% python3 -q
>>> import numpy as np
>>> np.set_printoptions(suppress=True, linewidth=200)
>>> W0 = np.array([[1.0, -5.0, 0.0], [20.0, -14.0, 10.0], [0.0, 5.0, 1.0]])
>>> np.linalg.matrix_rank(W0, rtol=0.1)
np.int64(2)
>>> round(np.log10(np.linalg.cond(W0)))
2
>>> np.round(np.abs(np.linalg.svd(W0)[2][-1]), 3)
array([0.52 , 0.139, 0.843])
>>> round(np.linalg.norm(W0, 2) / np.linalg.norm(W0), 3)
np.float64(0.977)
>>> [round(float(x), 3) for x in np.linalg.svd(W0, compute_uv=False)[:3]]
[26.713, 5.86, 0.23]
>>> np.linalg.cond(W0) > 100
np.True_
>>> M2 = W0 / np.sqrt((W0 ** 2).mean(axis=1, keepdims=True))
>>> np.linalg.matrix_rank(W0 - W0.mean(axis=1, keepdims=True))
np.int64(2)
>>> np.linalg.matrix_rank(M2) == np.linalg.matrix_rank(W0)
np.True_
>>> np.round(W0 - W0.mean(axis=1, keepdims=True), 3)
array([[  2.333,  -3.667,   1.333],
       [ 14.667, -19.333,   4.667],
       [ -2.   ,   3.   ,  -1.   ]])
>>> M2[2].round(3)
array([0.   , 1.698, 0.34 ])
>>> P = np.triu(np.array([[3, 2, 3], [0, 0, 1], [1, -3, 3]]), 1) + np.eye(3)
>>> M2 = P @ W0 @ np.linalg.inv(P)
>>> np.round(np.poly(M2), 3)
array([  1.,  12.,  23., -36.])
>>> M2
array([[  41., -100.,    0.],
       [  20.,  -49.,    0.],
       [   0.,    5.,   -4.]])
>>> P @ W0 - W0 @ P
array([[ 40., -15.,  25.],
       [  0., -35., -45.],
       [  0.,   0.,  -5.]])
>>> round(np.linalg.det(M2), 3)
np.float64(36.0)
>>> M2 = np.array([[1, 3, 4], [4, 1, 0], [1, 5, 2]])
>>> M2.T @ W0.T
array([[-19., -26.,  21.],
       [ -2.,  96.,  10.],
       [  4., 100.,   2.]])
>>> W0 @ M2
array([[-19.,  -2.,   4.],
       [-26.,  96., 100.],
       [ 21.,  10.,   2.]])
>>> np.einsum("ij,ij->i", W0, W0)
array([ 26., 696.,  26.])
>>> np.linalg.matrix_rank(W0 @ M2)
np.int64(3)
>>> rng = np.random.default_rng(774815)
>>> M2 = W0 + rng.integers(-2, 3, (3, 2)) @ rng.integers(-2, 3, (2, 3))
>>> M2
array([[  9.,  -5.,   4.],
       [ 18., -12.,   8.],
       [  0.,   9.,  -1.]])
>>> np.abs(M2 - W0).sum(axis=1)
array([12.,  6.,  6.])
>>> M2 - W0
array([[ 8.,  0.,  4.],
       [-2.,  2., -2.],
       [ 0.,  4., -2.]])
